$ python -q
>>> import numpy as np
>>> np.set_printoptions(suppress=True, linewidth=120)
>>> rnd = lambda a: np.round(a, 2) + 0
>>> arr = np.load("test0.npy")
>>> arr
array([[ 4,  0,  0,  0],
       [-7,  0,  0,  0],
       [-7, -6, -4,  0],
       [-2, -6, -7,  3]])
>>> Uu, sig, Vh = np.linalg.svd(arr)
>>> rnd(sig)
array([14.08,  7.85,  2.05,  0.  ])
>>> M2 = Uu[:, :3] @ np.diag(sig[:3]) @ Vh[:3]
>>> rnd(np.abs(arr - M2).max())
np.float64(0.0)
>>> np.linalg.matrix_rank(arr, rtol=0.05)
np.int64(3)
>>> np.linalg.matrix_rank(M2)
np.int64(3)
>>> rnd(M2)
array([[ 4.,  0.,  0.,  0.],
       [-7.,  0.,  0.,  0.],
       [-7., -6., -4.,  0.],
       [-2., -6., -7.,  3.]])
>>> rng = np.random.default_rng(786)
>>> M2 = arr + rng.integers(-2, 3, (4, 3)) @ rng.integers(-2, 3, (3, 4))
>>> M2
array([[ 4, -3, -2,  5],
       [-5, -8,  0,  6],
       [-5, -2, -4,  2],
       [-2, -3, -5, -2]])
>>> rnd(np.linalg.svd(M2 - arr, compute_uv=False))
array([13.  ,  5.2 ,  2.82,  0.  ])
>>> x0 = np.array([1, -1, 0, 0])
>>> rhs = M2 @ x0
>>> rhs
array([ 7,  3, -3,  1])
>>> rnd(np.linalg.solve(M2, M2[:, 0]))
array([1., 0., 0., 0.])
>>> rnd(np.linalg.solve(M2.T, M2[2]))
array([0., 0., 1., 0.])
>>> rank = np.linalg.matrix_rank(arr)
>>> rank
np.int64(3)
>>> null = np.linalg.svd(arr)[2][rank:].T
>>> rnd(null @ null.T)
array([[ 0.  ,  0.  ,  0.  ,  0.  ],
       [ 0.  ,  0.18, -0.27, -0.27],
       [ 0.  , -0.27,  0.41,  0.41],
       [ 0.  , -0.27,  0.41,  0.41]])
>>> np.linalg.matrix_rank(arr.T @ arr), np.linalg.matrix_rank(arr @ arr.T)
(np.int64(3), np.int64(3))
>>> null.shape
(4, 1)
>>> np.allclose(arr @ null, 0)
True
>>> rnd(null[:, 0] / null[np.abs(null[:, 0]).round(6).argmax(), 0])
array([ 0.  , -0.67,  1.  ,  1.  ])
>>> [int(np.linalg.matrix_rank(np.delete(arr, i, axis=0))) for i in range(4)]
[3, 3, 2, 2]
>>> theta = np.deg2rad(36)
>>> E = np.eye(8)
>>> E[np.ix_([7, 2], [7, 2])] = [[np.cos(theta), -np.sin(theta)], [np.sin(theta), np.cos(theta)]]
>>> rnd(E)
array([[ 1.  ,  0.  ,  0.  ,  0.  ,  0.  ,  0.  ,  0.  ,  0.  ],
       [ 0.  ,  1.  ,  0.  ,  0.  ,  0.  ,  0.  ,  0.  ,  0.  ],
       [ 0.  ,  0.  ,  0.81,  0.  ,  0.  ,  0.  ,  0.  ,  0.59],
       [ 0.  ,  0.  ,  0.  ,  1.  ,  0.  ,  0.  ,  0.  ,  0.  ],
       [ 0.  ,  0.  ,  0.  ,  0.  ,  1.  ,  0.  ,  0.  ,  0.  ],
       [ 0.  ,  0.  ,  0.  ,  0.  ,  0.  ,  1.  ,  0.  ,  0.  ],
       [ 0.  ,  0.  ,  0.  ,  0.  ,  0.  ,  0.  ,  1.  ,  0.  ],
       [ 0.  ,  0.  , -0.59,  0.  ,  0.  ,  0.  ,  0.  ,  0.81]])
>>> x0 = np.array([2, 2, 1, 0, 1, 2, 2, 3])
>>> rnd(np.linalg.inv(E))
array([[ 1.  ,  0.  ,  0.  ,  0.  ,  0.  ,  0.  ,  0.  ,  0.  ],
       [ 0.  ,  1.  ,  0.  ,  0.  ,  0.  ,  0.  ,  0.  ,  0.  ],
       [ 0.  ,  0.  ,  0.81,  0.  ,  0.  ,  0.  ,  0.  , -0.59],
       [ 0.  ,  0.  ,  0.  ,  1.  ,  0.  ,  0.  ,  0.  ,  0.  ],
       [ 0.  ,  0.  ,  0.  ,  0.  ,  1.  ,  0.  ,  0.  ,  0.  ],
       [ 0.  ,  0.  ,  0.  ,  0.  ,  0.  ,  1.  ,  0.  ,  0.  ],
       [ 0.  ,  0.  ,  0.  ,  0.  ,  0.  ,  0.  ,  1.  ,  0.  ],
       [ 0.  ,  0.  ,  0.59,  0.  ,  0.  ,  0.  ,  0.  ,  0.81]])
>>> rnd(np.abs(np.linalg.eigvals(E)))
array([1., 1., 1., 1., 1., 1., 1., 1.])
>>> [p for p in range(1, 25) if np.allclose(np.linalg.matrix_power(E, p), np.eye(8))]
[10, 20]
